$ python3 -q
>>> import numpy as np
>>> np.set_printoptions(suppress=True, linewidth=160)
>>> F = np.array([[1, 0], [0, 1]])
>>> F
array([[1, 0],
       [0, 1]])
>>> proj = np.triu(np.array([[0, -1], [-2, 0]]), 1) + np.eye(2)
>>> B = proj @ F @ np.linalg.inv(proj)
>>> np.linalg.matrix_rank(B)
np.int64(2)
>>> np.poly(B)
array([ 1., -2.,  1.])
>>> B
array([[1., 0.],
       [0., 1.]])
>>> w, V = np.linalg.eigh(F)
>>> x0 = np.array([2, 1])
>>> x0 @ F @ x0 / (x0 @ x0), w[0], w[-1]
(np.float64(1.0), np.float64(1.0), np.float64(1.0))
>>> V * np.sqrt(w) @ V.T
array([[1., 0.],
       [0., 1.]])
>>> O = F.astype(float).copy()
>>> for j in range(2):
...     O[:, j] -= O[:, :j] @ (O[:, :j].T @ O[:, j])
...     O[:, j] /= np.linalg.norm(O[:, j])
... 
>>> O.T @ F
array([[1., 0.],
       [0., 1.]])
>>> O
array([[1., 0.],
       [0., 1.]])
>>> O.T @ O
array([[1., 0.],
       [0., 1.]])
>>> O, V = np.linalg.qr(F[:, :1])[0], np.linalg.qr(F[:, 1:])[0]
>>> sigma = np.linalg.svd(O.T @ V, compute_uv=False)
>>> sigma
array([0.])
>>> (sigma > 0.9).sum()
np.int64(0)
>>> A = np.diag(np.array([-3, -2, 1, 2, 1]))
>>> A
array([[-3,  0,  0,  0,  0],
       [ 0, -2,  0,  0,  0],
       [ 0,  0,  1,  0,  0],
       [ 0,  0,  0,  2,  0],
       [ 0,  0,  0,  0,  1]])
>>> np.linalg.matrix_rank(A)
np.int64(5)
>>> np.round(np.linalg.svd(A, compute_uv=False), 1)
array([3., 2., 2., 1., 1.])
>>> A.shape
(5, 5)
>>> round(np.linalg.norm(A), 1)
np.float64(4.4)
>>> np.abs(A).max()
np.int64(3)
>>> np.diff(A, axis=0)
array([[ 3, -2,  0,  0,  0],
       [ 0,  2,  1,  0,  0],
       [ 0,  0, -1,  2,  0],
       [ 0,  0,  0, -2,  1]])
>>> np.count_nonzero(A)
np.int64(5)
>>> A[5]
Traceback (most recent call last):
  File "<python-input-31>", line 1, in <module>
    A[5]
    ~^^^
IndexError: index 5 is out of bounds for axis 0 with size 5
>>> np.round(np.linalg.pinv(A), 1)
array([[-0.3,  0. ,  0. ,  0. ,  0. ],
       [ 0. , -0.5,  0. ,  0. ,  0. ],
       [ 0. ,  0. ,  1. ,  0. ,  0. ],
       [ 0. ,  0. ,  0. ,  0.5,  0. ],
       [ 0. ,  0. ,  0. ,  0. ,  1. ]])
>>> np.round(np.linalg.norm(A, axis=0), 1)
array([3., 2., 1., 2., 1.])
>>> A.T @ A
array([[9, 0, 0, 0, 0],
       [0, 4, 0, 0, 0],
       [0, 0, 1, 0, 0],
       [0, 0, 0, 4, 0],
       [0, 0, 0, 0, 1]])
>>> np.all(np.linalg.eigvalsh(A) > 0)
np.False_
>>> J = np.load("run12.npy")
>>> J
array([[ -3,  -3,  -3,  -3],
       [ -3,  -6,  -6,  -6],
       [ -3,  -6,  -9,  -9],
       [ -3,  -6,  -9, -12]])
>>> # equal to its transpose
>>> rng = np.random.default_rng(1590)
>>> B = J + rng.integers(-2, 3, (4, 1)) @ rng.integers(-2, 3, (1, 4))
>>> B
array([[ -3,  -4,  -4,  -4],
       [ -3,  -5,  -5,  -5],
       [ -3,  -6,  -9,  -9],
       [ -3,  -8, -11, -14]])
>>> B - J
array([[ 0, -1, -1, -1],
       [ 0,  1,  1,  1],
       [ 0,  0,  0,  0],
       [ 0, -2, -2, -2]])
>>> np.abs(B - J).sum(axis=1)
array([3, 3, 0, 6])
>>> np.round(np.linalg.svd(B - J, compute_uv=False), 1) + 0
array([4.2, 0. , 0. , 0. ])
>>> np.linalg.matrix_rank(B - J, tol=1e-8)
np.int64(1)
>>> data = np.array([[1, 0, 0, 0], [0, 0, 4, 0], [0, 0, 4, 0], [0, 0, 0, 0]])
>>> rk = np.linalg.matrix_rank(data)
>>> rk
np.int64(2)
>>> ns = np.linalg.svd(data)[2][rk:].T
>>> np.round(ns @ ns.T, 1)
array([[0., 0., 0., 0.],
       [0., 1., 0., 0.],
       [0., 0., 0., 0.],
       [0., 0., 0., 1.]])
>>> ns.shape
(4, 2)
>>> data @ ns
array([[0., 0.],
       [0., 0.],
       [0., 0.],
       [0., 0.]])
>>> [int(np.linalg.matrix_rank(data[:, :j + 1])) for j in range(4)]
[1, 1, 2, 2]
>>> np.linalg.matrix_rank(data.T @ data), np.linalg.matrix_rank(data @ data.T)
(np.int64(2), np.int64(2))
>>> np.allclose(data @ ns, 0)
True
>>> U, sigma, VT = np.linalg.svd(data)
>>> V = VT[:(sigma > 1e-8).sum()]
>>> x0 = data[2] + -1 * data[0] + rng.integers(2) * np.eye(4)[3]
>>> x0
array([-1.,  0.,  4.,  1.])
>>> np.round(V.T @ V, 1)
array([[1., 0., 0., 0.],
       [0., 0., 0., 0.],
       [0., 0., 1., 0.],
       [0., 0., 0., 0.]])
>>> np.linalg.matrix_rank(np.vstack([data, x0]))
np.int64(3)
>>> np.round(np.diag(V.T @ V), 1)
array([1., 0., 1., 0.])
>>> np.allclose(V.T @ V @ x0, x0)
False
>>> np.round(np.linalg.eigvals(data), 1)
array([1., 0., 4., 0.])
>>> np.poly(data)
array([ 1., -5.,  4.,  0.,  0.])
>>> np.einsum("ij,ji->", data, data)
np.int64(17)
>>> np.round(np.linalg.eigvals(data).sum().real, 1)
np.float64(5.0)
>>> np.kron(np.eye(2, dtype=int), data)
array([[1, 0, 0, 0, 0, 0, 0, 0],
       [0, 0, 4, 0, 0, 0, 0, 0],
       [0, 0, 4, 0, 0, 0, 0, 0],
       [0, 0, 0, 0, 0, 0, 0, 0],
       [0, 0, 0, 0, 1, 0, 0, 0],
       [0, 0, 0, 0, 0, 0, 4, 0],
       [0, 0, 0, 0, 0, 0, 4, 0],
       [0, 0, 0, 0, 0, 0, 0, 0]])
>>> np.round(np.linalg.det(data.T), 1)
np.float64(0.0)
>>> np.diff(data, axis=0)
array([[-1,  0,  4,  0],
       [ 0,  0,  0,  0],
       [ 0,  0, -4,  0]])
>>> round(np.linalg.norm(data), 1)
np.float64(5.7)
>>> W0 = np.array([[-0.4, 0.7, -6.5],
...     [0.9, 2.7, -5.6],
...     [0.2, 2.4, -5.3],
...     [-0.5, 2.8, -4.1],
...     [0.0, -5.0, 9.7],
...     [1.4, -5.6, 9.9],
...     [0.0, 2.1, -3.0],
...     [1.0, 2.3, -6.2],
...     [-0.1, 2.6, -7.4],
...     [2.1, -4.0, 9.9],
...     [0.4, -4.9, 7.8],
...     [0.7, 1.8, -7.0],
...     [-0.7, -6.0, 6.9],
...     [-0.3, 1.2, -3.9],
...     [-0.2, -4.3, 10.3],
...     [0.6, -0.2, -5.8],
...     [-0.3, 1.8, -6.2],
...     [0.0, -5.7, 9.0],
...     [1.3, -5.0, 7.8],
...     [-1.4, 0.7, -5.3]])
>>> proj = W0 @ np.linalg.solve(W0.T @ W0, W0.T)
>>> np.linalg.matrix_rank(np.eye(20) - proj)
np.int64(17)
>>> np.round(proj @ W0[:, 1], 1)
array([ 0.7,  2.7,  2.4,  2.8, -5. , -5.6,  2.1,  2.3,  2.6, -4. , -4.9,  1.8, -6. ,  1.2, -4.3, -0.2,  1.8, -5.7, -5. ,  0.7])
>>> np.allclose(proj @ proj, proj)
True
>>> np.round(np.diag(proj), 1) + 0
array([0.2, 0.1, 0. , 0. , 0.1, 0.2, 0. , 0.2, 0.1, 0.3, 0.1, 0.2, 0.3, 0. , 0.1, 0.3, 0.1, 0.2, 0.2, 0.2])
>>> def softmax(z):
...     e = np.exp(z - z.max(axis=-1, keepdims=True))
...     return e / e.sum(axis=-1, keepdims=True)
... 
>>> np.round(softmax(W0[18]), 1) + 0
array([0., 0., 1.])
>>> S = W0 @ W0.T / np.sqrt(3)
>>> np.round(softmax(S)[18] @ W0, 1)
array([ 1.3, -5.5,  9.9])
>>> gram = np.cov(W0, rowvar=False)
>>> np.round(np.linalg.eigvalsh(gram)[::-1], 1)
array([65.7,  1.1,  0.6])
>>> np.round(W0.std(axis=0), 1)
array([0.8, 3.4, 7.2])
>>> np.argsort(-W0.std(axis=0).round(6), kind="stable")
array([2, 1, 0])
>>> d = np.linalg.norm(W0[:, None] - W0[None], axis=-1)
>>> np.round(np.linalg.norm(W0, axis=1), 1)
array([ 6.5,  6.3,  5.8,  5. , 10.9, 11.5,  3.7,  6.7,  7.8, 10.9,  9.2,  7.3,  9.2,  4.1, 11.2,  5.8,  6.5, 10.7,  9.4,  5.5])
>>> np.flatnonzero(d[3] < d.mean() / 2)
array([ 0,  1,  2,  3,  6,  7,  8, 11, 13, 15, 16, 19])
>>> d[3].round(6).argsort(kind="stable")[:4]
array([ 3,  6,  2, 13])
>>> d[:5, :5].round(1)
array([[ 0. ,  2.5,  2.2,  3.2, 17.2],
       [ 2.5,  0. ,  0.8,  2.1, 17.2],
       [ 2.2,  0.8,  0. ,  1.4, 16.7],
       [ 3.2,  2.1,  1.4,  0. , 15.9],
       [17.2, 17.2, 16.7, 15.9,  0. ]])
>>> np.linalg.matrix_rank(d ** 2)
np.int64(5)
>>> d.shape
(20, 20)
>>> np.round(np.linalg.norm(W0 - W0.mean(axis=0), axis=1), 1)
array([ 7. ,  6.9,  6.5,  5.8, 10.3, 10.8,  4.5,  7.3,  8.5, 10.3,  8.5,  7.8,  8.4,  4.7, 10.6,  6.1,  7. ,  9.9,  8.6,  6. ])
>>> E = np.loadtxt("test19.csv", delimiter=",")
>>> E.round(1)
array([[  0.5,   3.4,  -0.8],
       [  0.1,  -5.6,  -0.1],
       [  0.6,  -6.8,  -1. ],
       [  4.3,  -0.2,  -6.4],
       [  5.1,  -3.2,  -7.7],
       [  2.4,  -7.7,  -3.6],
       [ -0.8,  -5.1,   1.2],
       [  4.9,   1. ,  -7.3],
       [  3.6,  -0.9,  -5.3],
       [  6.8,  -1.2, -10.2]])
>>> # rank 2
>>> d = np.linalg.norm(E[:, None] - E[None], axis=-1)
>>> np.unravel_index(d.round(6).argmax(), d.shape)
(np.int64(6), np.int64(9))
>>> np.flatnonzero(d[2] < d.mean() / 2)
array([1, 2, 5, 6])
>>> d[2].round(1)
array([10.3,  1.6,  0. ,  9.4,  8.8,  3.3,  3.2, 11. ,  7.9, 12.4])
>>> d[:5, :5].round(1)
array([[ 0. ,  9. , 10.3,  7.6, 10.6],
       [ 9. ,  0. ,  1.6,  9.3,  9.4],
       [10.3,  1.6,  0. ,  9.4,  8.8],
       [ 7.6,  9.3,  9.4,  0. ,  3.4],
       [10.6,  9.4,  8.8,  3.4,  0. ]])
>>> np.linalg.matrix_rank(d ** 2)
np.int64(4)
>>> np.round(np.linalg.norm(E - E.mean(axis=0), axis=1), 1)
array([7.3, 5.6, 5.7, 3.7, 4.3, 5.1, 6.9, 5.3, 2.3, 7.4])
>>> d[2].round(6).argsort(kind="stable")[:4]
array([2, 1, 6, 5])
>>> rk = np.linalg.matrix_rank(E)
>>> rk
np.int64(2)
>>> ns = np.linalg.svd(E)[2][rk:].T
>>> [int(np.linalg.matrix_rank(E[:, :j + 1])) for j in range(3)]
[1, 2, 2]
>>> [int(np.linalg.matrix_rank(E[:i])) for i in range(1, len(E) + 1)]
[1, 2, 2, 2, 2, 2, 2, 2, 2, 2]
>>> np.linalg.matrix_rank(E.T @ E), np.linalg.matrix_rank(E @ E.T)
(np.int64(2), np.int64(2))
>>> np.round(E @ ns, 1) + 0
array([[0.],
       [0.],
       [0.],
       [0.],
       [0.],
       [0.],
       [0.],
       [0.],
       [0.],
       [0.]])
>>> B = np.array([[-1, -3], [-3, 3], [0, 3]])
>>> np.round(np.einsum("ij,ij->i", E, E), 1)
array([ 12.8,  30.8,  48.1,  59.6,  94.7,  78.1,  28.4,  78.6,  42. , 151.1])
>>> np.linalg.matrix_rank(E @ B)
np.int64(2)
>>> np.round(np.einsum("ij->j", E), 1)
array([ 27.5, -26.2, -41.2])
>>> B = np.array([[3, -1, -3], [1, -3, 2], [-2, 2, 3], [-3, 3, -3], [-2, -2, 0]])
>>> m1 = B.T @ B
>>> m1
array([[ 27, -15,  -4],
       [-15,  27,  -6],
       [ -4,  -6,  31]])
>>> L = np.linalg.cholesky(m1)
>>> L.round(1)
array([[ 5.2,  0. ,  0. ],
       [-2.9,  4.3,  0. ],
       [-0.8, -1.9,  5.2]])
>>> np.round(np.diag(L) ** 2, 1)
array([27. , 18.7, 26.8])
>>> np.round(np.prod(np.diag(L)) ** 2, 1), np.round(np.linalg.det(m1), 1)
(np.float64(13500.0), np.float64(13500.0))
>>> np.round(m1 / np.sqrt(np.outer(np.diag(m1), np.diag(m1))), 1)
array([[ 1. , -0.6, -0.1],
       [-0.6,  1. , -0.2],
       [-0.1, -0.2,  1. ]])
>>> mat = np.load("layer1.npy")
>>> mat
array([[0, 1, 0, 0, 0, 0],
       [0, 0, 0, 0, 0, 0],
       [2, 2, 0, 0, 0, 0],
       [0, 0, 0, 1, 0, 0],
       [0, 0, 0, 0, 0, 0],
       [0, 0, 2, 2, 0, 0],
       [0, 0, 0, 0, 0, 1],
       [0, 0, 0, 0, 0, 0],
       [0, 0, 0, 0, 2, 2]])
>>> proj = mat @ np.linalg.solve(mat.T @ mat, mat.T)
>>> proj
array([[1., 0., 0., 0., 0., 0., 0., 0., 0.],
       [0., 0., 0., 0., 0., 0., 0., 0., 0.],
       [0., 0., 1., 0., 0., 0., 0., 0., 0.],
       [0., 0., 0., 1., 0., 0., 0., 0., 0.],
       [0., 0., 0., 0., 0., 0., 0., 0., 0.],
       [0., 0., 0., 0., 0., 1., 0., 0., 0.],
       [0., 0., 0., 0., 0., 0., 1., 0., 0.],
       [0., 0., 0., 0., 0., 0., 0., 0., 0.],
       [0., 0., 0., 0., 0., 0., 0., 0., 1.]])
>>> proj @ mat[:, 1]
array([1., 0., 2., 0., 0., 0., 0., 0., 0.])
>>> np.trace(proj)
np.float64(6.0)
>>> np.allclose(proj @ proj, proj)
True
>>> np.diag(proj)
array([1., 0., 1., 1., 0., 1., 1., 0., 1.])
>>> np.round(np.linalg.eigvalsh(proj), 1)
array([0., 0., 0., 1., 1., 1., 1., 1., 1.])
>>> w1 = np.array([[1, 1, 3, 1, 2],
...     [1, 1, 2, 3, 1],
...     [0, 1, 0, 2, 3],
...     [0, 0, 0, 0, 1],
...     [0, 3, 2, 0, 2],
...     [3, 1, 0, 3, 0]])
>>> c = np.array([0, -2, -1, 9, 9])
>>> act = np.maximum(mat @ w1 + c, 0)
>>> np.linalg.matrix_rank(act)
np.int64(5)
>>> basis = np.array([[2, 2, 0], [0, 0, 2], [1, 0, 2], [2, 1, 1], [2, 2, 0]])
>>> (act @ basis).round(6).argmax(axis=1)
array([0, 0, 0, 0, 0, 0, 0, 0, 0])
>>> gram = mat.T @ mat
>>> np.round(np.linalg.svd(mat, compute_uv=False) ** 2, 1)
array([8.5, 8.5, 8.5, 0.5, 0.5, 0.5])
>>> np.linalg.matrix_rank(gram)
np.int64(6)
>>> np.allclose(gram, gram.T)
True
>>> np.diag(gram)
array([4, 5, 4, 5, 4, 5])
>>> U, sigma, VT = np.linalg.svd(mat, full_matrices=False)
>>> np.round(np.cumsum(sigma ** 2) / np.sum(sigma ** 2), 1)
array([0.3, 0.6, 0.9, 1. , 1. , 1. ])
>>> np.round(np.sqrt((sigma ** 2).sum()), 1), round(float(np.linalg.norm(mat)), 1)
(np.float64(5.2), 5.2)
>>> (sigma > 1e-8).sum()
np.int64(6)
>>> np.round(U.T @ mat @ VT.T, 1) + 0
array([[2.9, 0. , 0. , 0. , 0. , 0. ],
       [0. , 2.9, 0. , 0. , 0. , 0. ],
       [0. , 0. , 2.9, 0. , 0. , 0. ],
       [0. , 0. , 0. , 0.7, 0. , 0. ],
       [0. , 0. , 0. , 0. , 0.7, 0. ],
       [0. , 0. , 0. , 0. , 0. , 0.7]])
